In [1]: import numpy as np

In [2]: import numpy.linalg as la

In [3]: np.set_printoptions(suppress=True, linewidth=200)

In [4]: def tidy(a):
   ...:     return np.round(a, 2) + 0
   ...: 

In [5]: E = np.maximum(np.array([[-3, 0, -3],
   ...:     [0, -1, 3],
   ...:     [2, -2, -3],
   ...:     [-1, 2, 0],
   ...:     [1, 0, -2],
   ...:     [0, -1, 3],
   ...:     [-3, -2, 1],
   ...:     [2, -1, -3],
   ...:     [-1, 3, 2],
   ...:     [2, 0, 3],
   ...:     [3, 1, 0],
   ...:     [2, -3, 1],
   ...:     [3, 0, -3]]) @ np.array([[2, 2, 2, 0, 2, 0, -2, -2, 2, 2],
   ...:     [1, -2, 1, -2, 1, 2, 0, 3, 1, -1],
   ...:     [2, 0, -1, 0, 2, -1, 2, 0, 1, -1]]) + np.array([0, -3, -1, -1, -2, 1, -1, -1, 1, 2]), 0)

In [6]: E
Out[6]: 
array([[ 0,  0,  0,  0,  0,  4,  0,  5,  0,  0],
       [ 5,  0,  0,  1,  3,  0,  5,  0,  3,  0],
       [ 0,  5,  4,  3,  0,  0,  0,  0,  0, 11],
       [ 0,  0,  0,  0,  0,  5,  1,  7,  1,  0],
       [ 0,  0,  3,  0,  0,  3,  0,  0,  1,  6],
       [ 5,  0,  0,  1,  3,  0,  5,  0,  3,  0],
       [ 0,  0,  0,  3,  0,  0,  7,  0,  0,  0],
       [ 0,  3,  5,  1,  0,  2,  0,  0,  1, 10],
       [ 5,  0,  0,  0,  3,  5,  5, 10,  4,  0],
       [10,  1,  0,  0,  8,  0,  1,  0,  8,  3],
       [ 7,  1,  6,  0,  5,  3,  0,  0,  8,  7],
       [ 3,  7,  0,  5,  1,  0,  0,  0,  3,  8],
       [ 0,  3,  8,  0,  0,  4,  0,  0,  4, 11]])

In [7]: M2 = E / la.norm(E, axis=1, keepdims=True)

In [8]: G = M2 @ M2.T

In [9]: tidy(G[0])
Out[9]: array([1.  , 0.  , 0.  , 0.99, 0.25, 0.  , 0.  , 0.11, 0.77, 0.  , 0.12, 0.  , 0.17])

In [10]: np.argwhere(np.triu(np.abs(G) > 0.95, 1))
Out[10]: 
array([[ 0,  3],
       [ 1,  5],
       [ 2,  7],
       [ 4, 12],
       [ 7, 12]])

In [11]: np.degrees(np.arccos(np.clip(G[0, 2], -1, 1)))
Out[11]: np.float64(90.0)

In [12]: (G - 2 * np.eye(13)).round(6).argmax(axis=1)
Out[12]: array([ 3,  5,  7,  0, 12,  1,  1, 12,  3, 10,  9,  2,  7])

In [13]: P = E @ la.solve(E.T @ E, E.T)

In [14]: tidy(np.trace(P))
Out[14]: np.float64(10.0)

In [15]: tidy(np.diag(P))
Out[15]: array([0.77, 0.46, 0.79, 0.44, 0.93, 0.46, 0.96, 0.38, 0.92, 1.  , 0.99, 0.99, 0.92])

In [16]: J = np.load("out3.npy")

In [17]: J
Out[17]: 
array([[16, 40, 40, 16, 40, 40],
       [24, 24, 40, 24, 24, 40],
       [32, 32, 24, 32, 32, 24],
       [ 2,  5,  5, 14, 35, 35],
       [ 3,  3,  5, 21, 21, 35],
       [ 4,  4,  3, 28, 28, 21]])

In [18]: rng = np.random.default_rng(28)

In [19]: lab = rng.permutation(6)

In [20]: lab
Out[20]: array([1, 4, 3, 2, 5, 0])

In [21]: M2 = J[lab][:, lab]

In [22]: np.allclose(M2, J)
Out[22]: False

In [23]: np.diag(M2)
Out[23]: array([24, 21, 14, 24, 21, 16])

In [24]: mat = np.loadtxt("x.csv", delimiter=",")

In [25]: mat
Out[25]: 
array([[-0.4, -0.7,  0.7,  0.9, -0.2],
       [-1.7, -0.3, -0.1,  0.6, -1.4],
       [-0.3, -0.5, -0.4, -0.7,  1.4],
       [-1.6,  0.1,  1.1, -0.5, -1.4],
       [-1. , -1. ,  1.6,  1.2,  1.1],
       [ 0.5, -0.3, -0.9,  0. ,  0.7],
       [-2.1,  0.8, -2.3,  0.5, -1.1],
       [ 0.7, -1.1, -0.9,  1.1, -0.7],
       [-1.4,  0.6, -1. , -0.9,  0.5],
       [ 0.3, -1.1, -0.4, -1.8,  0. ],
       [-0.1,  0.7,  1.4, -0.5, -0.7],
       [ 0.5,  0.9,  1.9,  0.9, -0.2],
       [ 1.2, -1. ,  1. ,  1.3,  1.6],
       [-0.5,  0.4, -0.7,  0.4,  1.2],
       [ 1.2,  0.2,  0.7, -0.8,  1.2],
       [ 1.9, -1.5, -0.7, -1.1, -0.2],
       [ 1.4, -1.2,  1.5, -1.4, -1.3],
       [-4. ,  1.5, -6. , -4. , -6.5],
       [ 1.2,  1.1, -0.1,  1.4,  0. ],
       [ 0.4, -0.9,  0.2, -0.3,  0.4],
       [-1.8, -1.6,  1.1, -1.4,  1.8],
       [ 1.2,  0.4,  1.2,  1. , -0.1],
       [ 0.1, -0.9, -1.6, -0.8, -1.7],
       [ 0.7,  0.8, -0.2, -1.1,  1.3],
       [ 0.4, -2.1, -0.5, -0.9, -0.8],
       [ 0.1, -1. ,  0.8, -0.9, -0.5],
       [ 0.7, -0.4,  0.5,  0.9, -0.4]])

In [26]: x = np.array([9, 6, 3, -3, 4])

In [27]: target = mat @ x

In [28]: beta, lr = np.zeros(5), 1 / la.norm(mat, 2) ** 2

In [29]: for i in range(3):
    ...:     beta -= lr * mat.T @ (mat @ beta - target)
    ...:     if i % 1 == 0: print(i, round(la.norm(mat @ beta - target), 2))
    ...: 
0 40.21
1 34.96
2 30.48

In [30]: tidy(beta)
Out[30]: array([5.05, 1.1 , 2.97, 0.54, 3.58])

In [31]: tidy(la.cond(mat))
Out[31]: np.float64(3.06)

In [32]: cen = mat - mat.mean(axis=0)

In [33]: U, sv, Vh = la.svd(cen, full_matrices=False)

In [34]: tidy(sv)
Out[34]: array([12.07,  5.57,  5.12,  4.73,  3.9 ])

In [35]: np.searchsorted(np.cumsum(sv ** 2) / (sv ** 2).sum(), 0.9) + 1
Out[35]: np.int64(4)

In [36]: tidy(cen.mean(axis=0))
Out[36]: array([0., 0., 0., 0., 0.])

In [37]: np.abs(Vh[0]).argmax()
Out[37]: np.int64(4)

In [38]: np.abs(U[:, 0]).argmax()
Out[38]: np.int64(17)

In [39]: tidy((sv ** 2).sum() ** 2 / (sv ** 4).sum())
Out[39]: np.float64(2.45)

In [40]: cen = (mat - mat.mean(axis=0)) / mat.std(axis=0)

In [41]: np.argwhere(np.abs(cen) > 2)
Out[41]: 
array([[17,  0],
       [17,  2],
       [17,  3],
       [17,  4]])

In [42]: tidy(cen.std(axis=0))
Out[42]: array([1., 1., 1., 1., 1.])

In [43]: beta = la.lstsq(np.delete(cen, 1, axis=1), cen[:, 1])[0]

In [44]: np.abs(beta).argmax()
Out[44]: np.int64(2)

In [45]: tidy(beta)
Out[45]: array([-0.23, -0.22,  0.28, -0.15])

In [46]: G = np.cov(mat, rowvar=False)

In [47]: np.argsort(-mat.std(axis=0).round(6), kind="stable")
Out[47]: array([4, 2, 0, 3, 1])

In [48]: tidy(la.eigvalsh(G)[::-1])
Out[48]: array([5.6 , 1.19, 1.01, 0.86, 0.59])

In [49]: basis = mat[[18, 11]].astype(float)

In [50]: for _ in range(3):
    ...:     lab = la.norm(mat[:, None] - basis, axis=-1).argmin(axis=1)
    ...:     basis = np.array([mat[lab == j].mean(axis=0) for j in range(2)])
    ...: 

In [51]: lab
Out[51]: array([1, 0, 0, 1, 1, 0, 0, 0, 0, 0, 1, 1, 1, 0, 1, 0, 1, 0, 1, 1, 1, 1, 0, 0, 0, 1, 1])

In [52]: np.abs(basis[1] - basis[0]).argmax()
Out[52]: np.int64(2)

In [53]: tidy(basis[1] - basis[0])
Out[53]: array([ 0.63, -0.03,  2.18,  0.8 ,  0.65])

In [54]: np.bincount(lab)
Out[54]: array([13, 14])

In [55]: A = np.load("test8.npy")

In [56]: A
Out[56]: 
array([[ 0.9, -0.6,  0.4, -0.2, -0.3, -1.2,  0.1, -0.2, -0.6, -0.4,  0.6,  0.4],
       [ 1.1,  0.7, -0.2,  0.1,  0.2,  0.2, -0.3, -0.5, -2.2,  1.7,  0.1,  0.4],
       [ 0.6, -1.5,  0.8, -1.7, -0.9, -1.5,  0. ,  0.6, -0.6, -0.4,  0.9,  0.5],
       [-0.2,  1.9,  0. ,  0.3, -2.5,  0.5, -0.5,  0. , -0.4, -0.1, -0.6,  0.7],
       [ 1.1,  0.6,  0.1,  0.1, -0.2, -1. ,  0.8,  0.7, -0.3,  0.4, -0.2, -0.4],
       [-1. , -0.6,  1.8,  0.8,  0. , -1.4, -1.2, -0.7,  0.7,  0.2, -0.2,  0.9],
       [ 1.2,  0.2,  0.8,  0.6, -1.1, -0.8, -1.2, -1.9, -0.3, -0.4,  1.3,  0.2],
       [-0.1,  0.7,  0.3, -0.2,  0.1,  0.1, -0.7,  0.6, -1.4,  1.1,  1.2,  1.7],
       [ 1.3,  1.1, -0.2,  0. ,  1. ,  0. ,  1. ,  0.9, -0.1, -0.8,  0.1, -0.6],
       [ 1.1,  2. , -0.4,  0. ,  0.5, -0.2,  1. ,  0.7, -0.3,  0.4, -1.5, -0.1],
       [ 1.6, -0.9, -3. , -1.3, -0.3, -0.7, -0.4,  0.1,  0.2, -0.3, -0.6, -1.9],
       [-1.4,  1. , -1. , -0.2,  1.2,  0.5,  0.9, -0.2,  0.4, -0.1, -0.8,  1.2],
       [ 1.5, -0.4, -0.5,  2.1,  0.5, -1.1, -2. ,  0.1, -0.5,  0.3, -1. , -0.1]])

In [57]: Q, V = la.qr(A[:, :6])[0], la.qr(A[:, 6:])[0]

In [58]: sv = la.svd(Q.T @ V, compute_uv=False)

In [59]: tidy(np.degrees(np.arccos(sv.clip(0, 1))))
Out[59]: array([ 7.76, 22.75, 37.2 , 54.48, 72.11, 80.15])

In [60]: tidy(sv)
Out[60]: array([0.99, 0.92, 0.8 , 0.58, 0.31, 0.17])
